In [1]: import numpy as np

In [2]: import numpy.linalg as la

In [3]: np.set_printoptions(suppress=True, linewidth=160)

In [4]: E = np.minimum.outer(np.arange(1, 5), np.arange(1, 5)) * -3

In [5]: E
Out[5]: 
array([[ -3,  -3,  -3,  -3],
       [ -3,  -6,  -6,  -6],
       [ -3,  -6,  -9,  -9],
       [ -3,  -6,  -9, -12]])

In [6]: rng = np.random.default_rng(6154)

In [7]: B = E + rng.integers(-2, 3, (4, 1)) @ rng.integers(-2, 3, (1, 4))

In [8]: B
Out[8]: 
array([[ -1,  -2,  -3,  -1],
       [ -7,  -8,  -6, -10],
       [ -7,  -8,  -9, -13],
       [  1,  -4,  -9,  -8]])

In [9]: np.abs(B - E).sum(axis=1)
Out[9]: array([ 5, 10, 10, 10])

In [10]: la.matrix_rank(B - E, tol=1e-8)
Out[10]: np.int64(1)

In [11]: np.round(la.svd(B - E, compute_uv=False), 1) + 0
Out[11]: array([10.8,  0. ,  0. ,  0. ])

In [12]: np.round(la.eigvals(B), 1)
Out[12]: array([-25.7,   3.8,  -3.2,  -0.8])

In [13]: round(la.det(B.T), 1)
Out[13]: np.float64(-270.0)

In [14]: np.kron(np.eye(2, dtype=int), B)
Out[14]: 
array([[ -1,  -2,  -3,  -1,   0,   0,   0,   0],
       [ -7,  -8,  -6, -10,   0,   0,   0,   0],
       [ -7,  -8,  -9, -13,   0,   0,   0,   0],
       [  1,  -4,  -9,  -8,   0,   0,   0,   0],
       [  0,   0,   0,   0,  -1,  -2,  -3,  -1],
       [  0,   0,   0,   0,  -7,  -8,  -6, -10],
       [  0,   0,   0,   0,  -7,  -8,  -9, -13],
       [  0,   0,   0,   0,   1,  -4,  -9,  -8]])

In [15]: np.round(np.poly(B), 1)
Out[15]: array([   1.,   26.,   -6., -342., -270.])

In [16]: np.round(la.det(B[::-1]), 1)
Out[16]: np.float64(-270.0)

In [17]: np.all(la.eigvalsh(E) > 0)
Out[17]: np.False_

In [18]: [round(float(la.det(E[:i, :i])), 2) + 0 for i in range(1, 5)]
Out[18]: [-3.0, 9.0, -27.0, 81.0]

In [19]: np.round(la.eigvalsh(E).min(), 1)
Out[19]: np.float64(-24.9)
